In [1]: import numpy as np

In [2]: from numpy import linalg as LA

In [3]: np.set_printoptions(precision=1, suppress=True, linewidth=140, sign=" ")

In [4]: def rnd(a):
   ...:     return np.round(a, 1) + 0
   ...: 

In [5]: W0 = np.vander(np.arange(8) - 3, 4, increasing=True)

In [6]: W0
Out[6]: 
array([[  1,  -3,   9, -27],
       [  1,  -2,   4,  -8],
       [  1,  -1,   1,  -1],
       [  1,   0,   0,   0],
       [  1,   1,   1,   1],
       [  1,   2,   4,   8],
       [  1,   3,   9,  27],
       [  1,   4,  16,  64]])

In [7]: M2 = W0 / LA.norm(W0, axis=1, keepdims=True)

In [8]: cov = M2 @ M2.T

In [9]: rnd(cov[1])
Out[9]: array([ 1. ,  1. ,  0.8,  0.1, -0.3, -0.6, -0.7, -0.7])

In [10]: np.argwhere(np.triu(np.abs(cov) > 0.95, 1))
Out[10]: 
array([[ 0,  1],
       [ 5,  6],
       [ 5,  7],
       [ 6,  7]])

In [11]: M2 = W0 / np.sqrt((W0 ** 2).mean(axis=1, keepdims=True))

In [12]: rnd(LA.norm(M2, axis=1))
Out[12]: array([ 2.,  2.,  2.,  2.,  2.,  2.,  2.,  2.])

In [13]: rnd(W0 - W0.mean(axis=1, keepdims=True))
Out[13]: 
array([[  6. ,   2. ,  14. , -22. ],
       [  2.2,  -0.8,   5.2,  -6.8],
       [  1. ,  -1. ,   1. ,  -1. ],
       [  0.8,  -0.2,  -0.2,  -0.2],
       [  0. ,   0. ,   0. ,   0. ],
       [ -2.8,  -1.8,   0.2,   4.2],
       [ -9. ,  -7. ,  -1. ,  17. ],
       [-20.2, -17.2,  -5.2,  42.8]])

In [14]: LA.matrix_rank(W0 - W0.mean(axis=1, keepdims=True))
Out[14]: np.int64(3)

In [15]: X = np.loadtxt("mat.csv", delimiter=",")

In [16]: X
Out[16]: 
array([[ -1.,  -2.,   2.,  -2.,   2.,  -2.],
       [ -2.,  -4.,   4.,   0.,   1.,  -1.],
       [ -2.,  -3.,   2.,  -1.,   2.,   1.],
       [ -3.,  -2.,   2.,   0.,   2.,   1.],
       [ -1.,  -4.,   0.,   0.,   0.,   2.],
       [  1.,  -2.,   2.,  -2.,   0.,   3.],
       [  3.,  -2.,   2.,  -4.,   0.,   5.],
       [  2.,  -3.,   0.,  -4.,   1.,   7.],
       [  1.,  -5.,  -1.,  -3.,   3.,   5.],
       [ -1.,  -4.,  -1.,  -4.,   4.,   3.],
       [  1.,  -2.,   0.,  -3.,   3.,   3.],
       [  3.,  -3.,  -1.,  -1.,   4.,   1.],
       [  5.,  -5.,  -2.,   1.,   4.,  -1.],
       [  6.,  -6.,  -4.,   1.,   5.,   0.],
       [  8.,  -5.,  -3.,   1.,   7.,   0.],
       [  7.,  -7.,  -5.,  -1.,   9.,  -1.],
       [  7.,  -5.,  -4.,  -2.,   7.,  -2.],
       [  5.,  -5.,  -5.,   0.,   7.,  -1.],
       [  5.,  -6.,  -5.,   2.,   7.,  -2.],
       [  6.,  -4.,  -7.,   3.,   5.,   0.],
       [  5.,  -2.,  -8.,   2.,   7.,  -2.],
       [  6.,  -4.,  -8.,   1.,   8.,  -1.],
       [  5.,  -3.,  -8.,   1.,  10.,  -1.],
       [  5.,  -1., -10.,   3.,   9.,  -2.],
       [  3.,   1., -10.,   4.,   7.,   0.],
       [  3.,   0.,  -8.,   3.,   6.,   1.],
       [  4.,   1., -10.,   4.,   4.,  -1.],
       [  3.,   3., -10.,   4.,   5.,   1.],
       [  1.,   5.,  -9.,   6.,   5.,   2.],
       [  1.,   6., -11.,   4.,   6.,   4.]])

In [17]: W2 = X[[0, 18]].astype(float)

In [18]: for _ in range(3):
    ...:     lab = LA.norm(X[:, None] - W2, axis=-1).argmin(axis=1)
    ...:     W2 = np.array([X[lab == j].mean(axis=0) for j in range(2)])
    ...: 

In [19]: lab
Out[19]: array([ 0,  0,  0,  0,  0,  0,  0,  0,  0,  0,  0,  0,  1,  1,  1,  1,  1,  1,  1,  1,  1,  1,  1,  1,  1,  1,  1,  1,  1,  1])

In [20]: np.abs(W2[1] - W2[0]).argmax()
Out[20]: np.int64(2)

In [21]: D = LA.norm(X[:, None] - X[None], axis=-1)

In [22]: D[10].round(6).argsort(kind="stable")[:4]
Out[22]: array([ 10,   9,   5,   8])

In [23]: (D + 1e9 * np.eye(30)).round(6).argmin(axis=1)
Out[23]: 
array([  2,   2,   3,   2,   2,   6,   7,   6,   9,   8,   9,  10,  13,  12,  13,  16,  17,  18,  17,  20,  21,  22,  21,  20,  25,  24,
        27,  24,  27,  28])

In [24]: LA.matrix_rank(D ** 2)
Out[24]: np.int64(8)

In [25]: f, r1 = X[14], X[18]

In [26]: f @ r1
Out[26]: np.float64(136.0)

In [27]: pr = (f @ r1) / (f @ f) * f

In [28]: rnd(pr)
Out[28]: array([ 7.4, -4.6, -2.8,  0.9,  6.4,  0. ])

In [29]: rnd(r1 - pr)
Out[29]: array([-2.4, -1.4, -2.2,  1.1,  0.6, -2. ])

In [30]: rnd(LA.norm(f + r1) ** 2 + LA.norm(f - r1) ** 2)
Out[30]: np.float64(582.0)

In [31]: feats = np.loadtxt("dump.csv", delimiter=",")

In [32]: feats
Out[32]: 
array([[ 9.,  5.,  8.],
       [ 0.,  1.,  2.],
       [ 0.,  1.,  3.]])

In [33]: [round(float(x), 1) for x in LA.svd(feats, compute_uv=False)[:3]]
Out[33]: [13.3, 2.7, 0.3]

In [34]: LA.matrix_rank(feats, rtol=0.1)
Out[34]: np.int64(2)

In [35]: U, s, Vh = LA.svd(feats)

In [36]: rnd(s)
Out[36]: array([ 13.3,   2.7,   0.3])

In [37]: M2 = U[:, :2] @ np.diag(s[:2]) @ Vh[:2]

In [38]: rnd(M2)
Out[38]: 
array([[ 9. ,  5. ,  8. ],
       [ 0. ,  0.8,  2.1],
       [ 0. ,  1.1,  2.9]])

In [39]: rnd(np.abs(feats - M2).max())
Out[39]: np.float64(0.2)

In [40]: LA.matrix_rank(M2)
Out[40]: np.int64(2)

In [41]: LA.matrix_rank(feats, rtol=0.05)
Out[41]: np.int64(2)

In [42]: rnd(LA.norm(feats - M2, 2)), rnd(s[2])
Out[42]: (np.float64(0.3), np.float64(0.3))

In [43]: vec = np.array([2, -2, 1])

In [44]: h1 = np.maximum(feats @ vec, 0)

In [45]: feats.T @ h1
Out[45]: array([ 144.,   81.,  131.])

In [46]: vec = np.array([-1, -1, 0])

In [47]: rhs = feats @ vec

In [48]: rhs
Out[48]: array([-14.,  -1.,  -1.])

In [49]: rnd(LA.solve(feats, -3 * rhs))
Out[49]: array([ 3.,  3.,  0.])

In [50]: rnd(LA.solve(feats, rhs))
Out[50]: array([-1., -1.,  0.])

In [51]: rnd(np.sort(np.abs(LA.eigvals(feats))))
Out[51]: array([ 0.3,  3.7,  9. ])

In [52]: (feats + feats.T) / 2
Out[52]: 
array([[ 9. ,  2.5,  4. ],
       [ 2.5,  1. ,  1.5],
       [ 4. ,  1.5,  3. ]])

In [53]: rnd(LA.det(feats))
Out[53]: np.float64(9.0)

In [54]: J = np.load("arr.npy")

In [55]: J
Out[55]: 
array([[ 0,  1,  0,  0,  0],
       [ 1,  0,  1,  1,  0],
       [ 0,  1,  0,  1,  0],
       [ 0,  1,  1,  0,  1],
       [ 0,  0,  0,  1,  0]])

In [56]: rng = np.random.default_rng(63291)

In [57]: lab = rng.permutation(5)

In [58]: lab
Out[58]: array([ 2,  4,  3,  1,  0])

In [59]: M2 = J[lab][:, lab]

In [60]: np.trace(M2)
Out[60]: np.int64(0)

In [61]: M2
Out[61]: 
array([[ 0,  0,  1,  1,  0],
       [ 0,  0,  1,  0,  0],
       [ 1,  1,  0,  1,  0],
       [ 1,  0,  1,  0,  1],
       [ 0,  0,  0,  1,  0]])

In [62]: U, s, Vh = LA.svd(J)

In [63]: evecs = Vh[:(s > 1e-8).sum()]

In [64]: vec = J[0] + -2 * J[2] + rng.integers(2) * np.eye(5)[0]

In [65]: vec
Out[65]: array([ 0., -1.,  0., -2.,  0.])

In [66]: rnd(evecs.T @ evecs)
Out[66]: 
array([[ 0.7,  0. ,  0.3,  0. , -0.3],
       [ 0. ,  1. ,  0. ,  0. ,  0. ],
       [ 0.3,  0. ,  0.7,  0. ,  0.3],
       [ 0. ,  0. ,  0. ,  1. ,  0. ],
       [-0.3,  0. ,  0.3,  0. ,  0.7]])

In [67]: np.allclose(evecs.T @ evecs @ vec, vec)
Out[67]: True

In [68]: LA.matrix_rank(np.vstack([J, vec]))
Out[68]: np.int64(4)

In [69]: U, s, Vh = LA.svd(J)

In [70]: np.argmax(s[:-1] / (s[1:] + 1e-6)) + 1
Out[70]: np.int64(4)

In [71]: rnd(s)
Out[71]: array([ 2.3,  1.6,  1.3,  0.6,  0. ])

In [72]: M2 = U[:, :4] @ np.diag(s[:4]) @ Vh[:4]

In [73]: rnd(np.abs(J - M2).max())
Out[73]: np.float64(0.0)

In [74]: rnd(M2)
Out[74]: 
array([[ 0.,  1.,  0.,  0.,  0.],
       [ 1.,  0.,  1.,  1.,  0.],
       [ 0.,  1.,  0.,  1.,  0.],
       [ 0.,  1.,  1.,  0.,  1.],
       [ 0.,  0.,  0.,  1.,  0.]])

In [75]: rnd(LA.norm(J - M2, 2)), rnd(s[4])
Out[75]: (np.float64(0.0), np.float64(0.0))

In [76]: LA.matrix_rank(M2)
Out[76]: np.int64(4)

In [77]: m1 = np.loadtxt("m.csv", delimiter=",")

In [78]: m1
Out[78]: 
array([[  0.9,   6.2,  -7.9,  -2.9,   3.1,   4. ,   1.1],
       [ -6.3,  -1.7,  17.2,   5.8,  -2. , -15.1,  10.5],
       [-15. ,  -5.4,  17.4,  17.1, -12.8, -12.3,  -2.2],
       [ -3. ,  -1.9,  12.1,   2.4,  -1. , -10.3,   9.3],
       [ 23.2,  13.3, -28.1, -26.1,  23.3,  13.3,  16.6],
       [  5.6,  -3.7,  -8.6,   2.4,   3. ,   3. ,   0.3],
       [  7.8,   1.9,  -9.7,  -7.1,   5.5,   9.5,  -1.9],
       [ 21. ,  10.1, -37. , -19.6,  16.9,  19.8,   3. ],
       [  6.2,   8. , -12.5,  -6. ,   9. ,  -1. ,  10.9],
       [ -4.3,  -2.2,  -1.8,   7.1,  -5.6,   7.1, -13.6],
       [ 10.6,   7. , -10. , -11.6,  11.7,   3.1,  13.7],
       [ -3.6,  -0.7,  -5.3,   8. ,  -3.1,  -0.2,  -3.9],
       [ -7.5,  -4.2,   2.5,  12.8,  -8.4,   3.6, -13.6],
       [-10.5,   3.2,   3.5,   9.4,  -7. ,  -4.6,  -2.7],
       [  3.5,   2.3,   1. ,  -4.6,   3.8,   2. ,   3.3],
       [ -8.8,  -3.6,  32.4,  -0.2,  -3.8, -15.6,  10.3],
       [ -9.6, -10.4,  14.7,  14.4, -10.5,  -6.5,  -7.6],
       [ 14.1,   6.4, -21.4, -15.1,  11.3,  10.5,   5.2],
       [ -9.1,  -4.1,   2.9,  13.1, -10.6,  -2.5,  -8.8],
       [ -4. ,   0.3,   7.1,   2.4,  -2.7,  -3.1,  -0.3],
       [  5. ,   1. ,  -6.2,  -4. ,   5. ,   6.6,  -1.5],
       [-11.9,   3.9,  -2.2,  11.4, -10.6,   0.6, -11.1],
       [  7.1,   0.1, -12.9,   0.3,   5.7,   4.9,   2.8],
       [  4.1,  -4. ,  -0.6,  -1.8,   1.7,   6.3,  -6.5],
       [-30.8,  -9.3,  45.9,  26.8, -26.2, -17.6, -14.8],
       [-17.6,  -9.3,  25.8,  16.5, -16.1,  -7.6, -13.4],
       [ -1.4,   1.1,   7.2,  -2.1,   0. ,  -5.9,   6.8],
       [-14.6,   0.4,   3.3,  16.8, -13.6,  -1.4, -13.9],
       [ 15.5,   2.8, -28.1,  -8.6,  10.7,  13.1,  -0.4],
       [ 12.4,   1.4,  -6.9, -13.6,  12. ,   9.5,   2.1],
       [  5.4,  -0.2,  -0.1,  -6.2,   5.1,   2.3,   2.7],
       [ -3.4,  -2. ,   3.6,   6.4,  -2.4,  -3.5,  -0.7],
       [  9.4,   4.6, -19. ,  -6.4,   7.4,  10.5,  -0.7],
       [  8.5,  -2.4,  -0.8, -13.2,   6.3,   3.5,   2.9],
       [  6.8,  -5.4,   5.9,  -9.8,   3.7,   3.1,  -1.7]])

In [79]: hat = m1 @ LA.solve(m1.T @ m1, m1.T)

In [80]: rnd(np.trace(hat))
Out[80]: np.float64(7.0)

In [81]: rnd(LA.eigvalsh(hat))
Out[81]: 
array([ 0.,  0.,  0.,  0.,  0.,  0.,  0.,  0.,  0.,  0.,  0.,  0.,  0.,  0.,  0.,  0.,  0.,  0.,  0.,  0.,  0.,  0.,  0.,  0.,  0.,  0.,
        0.,  0.,  1.,  1.,  1.,  1.,  1.,  1.,  1.])

In [82]: M2 = np.c_[m1[:, :3] @ np.array([[4, 0, 2], [4, 5, 2], [1, 1, 3]]), np.array([-3, -2, 2, -1, 0, -1, -3, 2, 1, -3, -3, -3, -1, 3, 2, 0, -3, -2, -1, 0, 3, 3, 1, 3, -3, 1, 1, 2, 0, 0, 1, 2, 1, -3, 3])]

In [83]: rnd(M2)
Out[83]: 
array([[  20.5,   23.1,   -9.5,   -3. ],
       [ -14.8,    8.7,   35.6,   -2. ],
       [ -64.2,   -9.6,   11.4,    2. ],
       [  -7.5,    2.6,   26.5,   -1. ],
       [ 117.9,   38.4,  -11.3,    0. ],
       [  -1. ,  -27.1,  -22. ,   -1. ],
       [  29.1,   -0.2,   -9.7,   -3. ],
       [  87.4,   13.5,  -48.8,    2. ],
       [  44.3,   27.5,   -9.1,    1. ],
       [ -27.8,  -12.8,  -18.4,   -3. ],
       [  60.4,   25. ,    5.2,   -3. ],
       [ -22.5,   -8.8,  -24.5,   -3. ],
       [ -44.3,  -18.5,  -15.9,   -1. ],
       [ -25.7,   19.5,   -4.1,    3. ],
       [  24.2,   12.5,   14.6,    2. ],
       [ -17.2,   14.4,   72.4,    0. ],
       [ -65.3,  -37.3,    4.1,   -3. ],
       [  60.6,   10.6,  -23.2,   -2. ],
       [ -49.9,  -17.6,  -17.7,   -1. ],
       [  -7.7,    8.6,   13.9,    0. ],
       [  17.8,   -1.2,   -6.6,    3. ],
       [ -34.2,   17.3,  -22.6,    3. ],
       [  15.9,  -12.4,  -24.3,    1. ],
       [  -0.2,  -20.6,   -1.6,    3. ],
       [-114.5,   -0.6,   57.5,   -3. ],
       [ -81.8,  -20.7,   23.6,    1. ],
       [   6. ,   12.7,   21. ,    1. ],
       [ -53.5,    5.3,  -18.5,    2. ],
       [  45.1,  -14.1,  -47.7,    0. ],
       [  48.3,    0.1,    6.9,    0. ],
       [  20.7,   -1.1,   10.1,    1. ],
       [ -18. ,   -6.4,    0. ,    2. ],
       [  37. ,    4. ,  -29. ,    1. ],
       [  23.6,  -12.8,    9.8,   -3. ],
       [  11.5,  -21.1,   20.5,    3. ]])

In [84]: rnd(LA.norm(M2 - m1 @ LA.lstsq(m1, M2)[0], axis=0))
Out[84]: array([  0. ,   0. ,   0. ,  11.6])

In [85]: rnd(LA.lstsq(m1, M2[:, 0])[0])
Out[85]: array([ 4.,  4.,  1.,  0.,  0.,  0.,  0.])

In [86]: LA.matrix_rank(M2)
Out[86]: np.int64(4)

In [87]: rnd(LA.norm(LA.qr(m1)[0].T @ M2, axis=0) ** 2 / ((M2 ** 2).sum(axis=0) + 1e-12))
Out[87]: array([ 1. ,  1. ,  1. ,  0.1])

In [88]: LA.matrix_rank(np.c_[m1, M2])
Out[88]: np.int64(8)

In [89]: E = np.load("sample3.npy")

In [90]: rnd(E)
Out[90]: 
array([[-0.5, -0.1,  0.8,  0.2],
       [ 0. , -0.4, -0.2,  0.9],
       [-0.9, -0.1, -0.5, -0.2],
       [-0.1,  0.9, -0.1,  0.4]])

In [91]: cov = X.T @ X

In [92]: np.allclose(cov, cov.T)
Out[92]: True

In [93]: (X @ X.T).shape
Out[93]: (30, 30)

In [94]: LA.matrix_rank(cov)
Out[94]: np.int64(6)

In [95]: rnd(LA.svd(X, compute_uv=False) ** 2)
Out[95]: array([ 2331.7,   644.4,   205.2,    82.7,    42.1,    19.9])

In [96]: np.diag(cov)
Out[96]: array([  510.,   459.,  1066.,   221.,   888.,   182.])
